% python3 -q
>>> import numpy as np
>>> import numpy.linalg as la
>>> np.set_printoptions(precision=4, suppress=True, linewidth=100)
>>> M2 = np.array([[-3, 1, -2, 2, -1, -3, -2, 0],
...     [3, -2, 1, -2, -3, -2, -1, -2],
...     [-2, 3, -2, 3, 3, 2, -3, 1],
...     [1, 0, -1, 0, 2, 0, 1, 1],
...     [0, 3, 2, -2, -2, 1, -1, -3],
...     [-2, 1, -1, 2, -1, -2, -2, -2],
...     [1, 3, 1, 3, 0, 0, 2, 2],
...     [3, 1, -1, 0, -1, 3, 2, -2]])
>>> m1 = M2 - M2.T
>>> print(m1)
[[ 0 -2  0  1 -1 -1 -3 -3]
 [ 2  0 -2 -2 -6 -3 -4 -3]
 [ 0  2  0  4  1  3 -4  2]
 [-1  2 -4  0  4 -2 -2  1]
 [ 1  6 -1 -4  0  2 -1 -2]
 [ 1  3 -3  2 -2  0 -2 -5]
 [ 3  4  4  2  1  2  0  0]
 [ 3  3 -2 -1  2  5  0  0]]
>>> u = np.array([3, 2, 3, 0, 3, 1, 0, 3])
>>> M2 = m1 + np.outer(u, np.eye(8)[2])
>>> print(M2)
[[ 0. -2.  3.  1. -1. -1. -3. -3.]
 [ 2.  0.  0. -2. -6. -3. -4. -3.]
 [ 0.  2.  3.  4.  1.  3. -4.  2.]
 [-1.  2. -4.  0.  4. -2. -2.  1.]
 [ 1.  6.  2. -4.  0.  2. -1. -2.]
 [ 1.  3. -2.  2. -2.  0. -2. -5.]
 [ 3.  4.  4.  2.  1.  2.  0.  0.]
 [ 3.  3.  1. -1.  2.  5.  0.  0.]]
>>> print(la.matrix_rank(M2 - m1))
1
>>> left, s, Vh = la.svd(m1, full_matrices=False)
>>> print(np.allclose(left * s @ Vh, m1))
True
>>> print(s)
[11.4673 11.4673  7.5093  7.5093  4.2052  4.2052  2.5351  2.5351]
>>> print(s / s[0])
[1.     1.     0.6548 0.6548 0.3667 0.3667 0.2211 0.2211]
>>> print(np.round(left.T @ m1 @ Vh.T, 4) + 0)
[[11.4673  0.      0.      0.      0.      0.      0.      0.    ]
 [ 0.     11.4673  0.      0.      0.      0.      0.      0.    ]
 [ 0.      0.      7.5093  0.      0.      0.      0.      0.    ]
 [ 0.      0.      0.      7.5093  0.      0.      0.      0.    ]
 [ 0.      0.      0.      0.      4.2052  0.      0.      0.    ]
 [ 0.      0.      0.      0.      0.      4.2052  0.      0.    ]
 [ 0.      0.      0.      0.      0.      0.      2.5351  0.    ]
 [ 0.      0.      0.      0.      0.      0.      0.      2.5351]]
>>> x = np.array([5, 2, 6, 5, 2, 8, 0, 5])
>>> rhs = m1 @ x
>>> print(rhs)
[-24 -63  60 -28  -3 -26  75  48]
>>> print(np.round(la.solve(m1, rhs), 4) + 0)
[5. 2. 6. 5. 2. 8. 0. 5.]
>>> print(np.round(la.solve(m1, -1 * rhs), 4) + 0)
[-5. -2. -6. -5. -2. -8.  0. -5.]
>>> print(np.round(la.solve(m1, m1[:, 0]), 4) + 0)
[1. 0. 0. 0. 0. 0. 0. 0.]
>>> print(round(float(la.det(m1)), 4))
842724.0
>>> print(np.trace(m1))
0
>>> print(np.allclose(m1 @ m1.T, m1.T @ m1))
True
>>> print(m1 @ m1)
[[-25 -28  -2   3   9 -19   9  14]
 [-28 -82  13   7 -16 -39  18  15]
 [ -2  13 -50 -12  -2 -10 -23 -19]
 [  3   7 -12 -46 -11  -8  11  -9]
 [  9 -16  -2 -11 -63 -26 -19 -37]
 [-19 -39 -10  -8 -26 -56  -5 -12]
 [  9  18 -23  11 -19  -5 -50 -23]
 [ 14  15 -19  -9 -37 -12 -23 -52]]
>>> print(la.matrix_power(m1, 2))
[[-25 -28  -2   3   9 -19   9  14]
 [-28 -82  13   7 -16 -39  18  15]
 [ -2  13 -50 -12  -2 -10 -23 -19]
 [  3   7 -12 -46 -11  -8  11  -9]
 [  9 -16  -2 -11 -63 -26 -19 -37]
 [-19 -39 -10  -8 -26 -56  -5 -12]
 [  9  18 -23  11 -19  -5 -50 -23]
 [ 14  15 -19  -9 -37 -12 -23 -52]]
>>> print(np.sort(np.abs(la.eigvals(m1))))
[ 2.5351  2.5351  4.2052  4.2052  7.5093  7.5093 11.4673 11.4673]
>>> print((m1 - m1.T) / 2)
[[ 0. -2.  0.  1. -1. -1. -3. -3.]
 [ 2.  0. -2. -2. -6. -3. -4. -3.]
 [ 0.  2.  0.  4.  1.  3. -4.  2.]
 [-1.  2. -4.  0.  4. -2. -2.  1.]
 [ 1.  6. -1. -4.  0.  2. -1. -2.]
 [ 1.  3. -3.  2. -2.  0. -2. -5.]
 [ 3.  4.  4.  2.  1.  2.  0.  0.]
 [ 3.  3. -2. -1.  2.  5.  0.  0.]]
>>> print(np.round(np.abs(la.eigvals(m1)).max(), 4))
11.4673
